$ python3 -q
>>> import numpy as np
>>> import numpy.linalg as la
>>> np.set_printoptions(precision=1, suppress=True, linewidth=140, sign=" ")
>>> rnd = lambda a: np.round(a, 1) + 0
>>> A2 = np.array([[2]])
>>> C = np.array([[-1, 0, 1], [0, 2, -1], [-2, -3, 2]])
>>> M = np.block([[A2, np.zeros((1, 3))], [np.zeros((3, 1)), C]])
>>> M
array([[ 2.,  0.,  0.,  0.],
       [ 0., -1.,  0.,  1.],
       [ 0.,  0.,  2., -1.],
       [ 0., -2., -3.,  2.]])
>>> Q = M.astype(float).copy()
>>> for j in range(4):
...     Q[:, j] -= Q[:, :j] @ (Q[:, :j].T @ Q[:, j])
...     Q[:, j] /= la.norm(Q[:, j])
... 
>>> rnd(Q.T @ Q)
array([[ 1.,  0.,  0.,  0.],
       [ 0.,  1.,  0.,  0.],
       [ 0.,  0.,  1.,  0.],
       [ 0.,  0.,  0.,  1.]])
>>> rnd(Q)
array([[ 1. ,  0. ,  0. ,  0. ],
       [ 0. , -0.4,  0.5,  0.7],
       [ 0. ,  0. ,  0.8, -0.6],
       [ 0. , -0.9, -0.2, -0.4]])
>>> vec = np.array([1, 3, 2, 1])
>>> rhs = M @ vec
>>> print(rhs)
[  2.  -2.   3. -10.]
>>> rnd(la.solve(M, M[:, 1]))
array([ 0.,  1.,  0.,  0.])
>>> u, g = M[3], M[1]
>>> u @ g
np.float64(4.0)
>>> p = (u @ g) / (u @ u) * u
>>> la.matrix_rank(np.outer(u, g))
np.int64(1)
>>> rnd((g - p) @ u)
np.float64(0.0)
>>> t3 = np.stack([M, 4 * M, M[::-1]])
>>> t3.shape
(3, 4, 4)
>>> np.einsum("bij,cij->bc", t3, t3)
array([[ 28., 112.,  -2.],
       [112., 448.,  -8.],
       [ -2.,  -8.,  28.]])
>>> (t3 @ M.T).shape
(3, 4, 4)
>>> print(la.matrix_rank(t3))
[ 4  4  4]
>>> m1 = np.load("sample17.npy")
>>> print(m1)
[[-2 -1  2  2]
 [ 0 -4 -5  5]
 [ 0  0 -5 -5]
 [ 0  0  0  4]]
>>> # triangular, det is the product of the diagonal
>>> A2 = m1 / np.sqrt((m1 ** 2).mean(axis=1, keepdims=True))
>>> rnd(m1 - m1.mean(axis=1, keepdims=True))
array([[-2.2, -1.2,  1.8,  1.8],
       [ 1. , -3. , -4. ,  6. ],
       [ 2.5,  2.5, -2.5, -2.5],
       [-1. , -1. , -1. ,  3. ]])
>>> la.matrix_rank(A2) == la.matrix_rank(m1)
np.True_
>>> print(la.matrix_rank(m1 - m1.mean(axis=1, keepdims=True)))
3
>>> Q, V = la.qr(m1[:, :3])[0], la.qr(m1[:, 3:])[0]
>>> sigma = la.svd(Q.T @ V, compute_uv=False)
>>> (sigma > 0.9).sum()
np.int64(0)
>>> print(rnd(np.degrees(np.arccos(sigma.clip(0, 1)))))
[ 28.6]
>>> u = np.array([-4, -5, 2, 3])
>>> A2 = m1 + np.outer(u, np.eye(4)[2])
>>> rnd(la.det(A2) / la.det(m1)), rnd(1 + la.solve(m1, u)[2])
(np.float64(-0.2), np.float64(-0.1))
>>> la.matrix_rank(m1 - m1[0, 0] * np.eye(4))
np.int64(3)
>>> print(np.prod(np.diag(m1)), rnd(la.det(m1)))
-160 -160.0
>>> rnd(np.sort(la.eigvals(m1)))
array([-5., -4., -2.,  4.])
>>> A = np.minimum.outer(np.arange(1, 5), np.arange(1, 5)) * -2
>>> print(A)
[[-2 -2 -2 -2]
 [-2 -4 -4 -4]
 [-2 -4 -6 -6]
 [-2 -4 -6 -8]]
>>> np.einsum("ij,ji->", A, A)
np.int64(280)
>>> np.kron(np.eye(2, dtype=int), A)
array([[-2, -2, -2, -2,  0,  0,  0,  0],
       [-2, -4, -4, -4,  0,  0,  0,  0],
       [-2, -4, -6, -6,  0,  0,  0,  0],
       [-2, -4, -6, -8,  0,  0,  0,  0],
       [ 0,  0,  0,  0, -2, -2, -2, -2],
       [ 0,  0,  0,  0, -2, -4, -4, -4],
       [ 0,  0,  0,  0, -2, -4, -6, -6],
       [ 0,  0,  0,  0, -2, -4, -6, -8]])
>>> np.einsum("ii->", A)
np.int64(-20)
>>> rnd(la.det(A[::-1]))
np.float64(16.0)
>>> rnd(np.poly(A))
array([  1.,  20.,  60.,  56.,  16.])
>>> rnd(la.eigvals(A).sum().real)
np.float64(-20.0)
>>> rnd(la.det(2 * A)), rnd(la.det(A))
(np.float64(256.0), np.float64(16.0))
>>> Q = A.astype(float).copy()
>>> for j in range(4):
...     Q[:, j] -= Q[:, :j] @ (Q[:, :j].T @ Q[:, j])
...     Q[:, j] /= la.norm(Q[:, j])
... 
>>> rnd(Q)
array([[-0.5,  0.9,  0. ,  0. ],
       [-0.5, -0.3,  0.8,  0. ],
       [-0.5, -0.3, -0.4,  0.7],
       [-0.5, -0.3, -0.4, -0.7]])
>>> rnd(Q.T @ A)
array([[  4. ,   7. ,   9. ,  10. ],
       [  0. ,   1.7,   2.9,   3.5],
       [  0. ,   0. ,   1.6,   2.4],
       [  0. ,   0. ,   0. ,   1.4]])
>>> th = np.radians(60)
>>> Rm = np.eye(4)
>>> Rm[0, 0] = Rm[3, 3] = np.cos(th)
>>> Rm[0, 3], Rm[3, 0] = -np.sin(th), np.sin(th)
>>> rnd(Rm)
array([[ 0.5,  0. ,  0. , -0.9],
       [ 0. ,  1. ,  0. ,  0. ],
       [ 0. ,  0. ,  1. ,  0. ],
       [ 0.9,  0. ,  0. ,  0.5]])
>>> A2 = A @ Rm.T
>>> np.allclose(A @ A.T, A2 @ A2.T)
True
>>> rnd(A2)
array([[ 0.7, -2. , -2. , -2.7],
       [ 2.5, -4. , -4. , -3.7],
       [ 4.2, -4. , -6. , -4.7],
       [ 5.9, -4. , -6. , -5.7]])
>>> A2 = m1[0, 0] * m1[1:] - np.outer(m1[1:, 0], m1[0])
>>> print(A2)
[[  0   8  10 -10]
 [  0   0  10  10]
 [  0   0   0  -8]]
>>> np.flatnonzero(~A2.round(6).any(axis=1))
array([], dtype=int64)
>>> m1[:, 0] / m1[0, 0]
array([ 1., -0., -0., -0.])
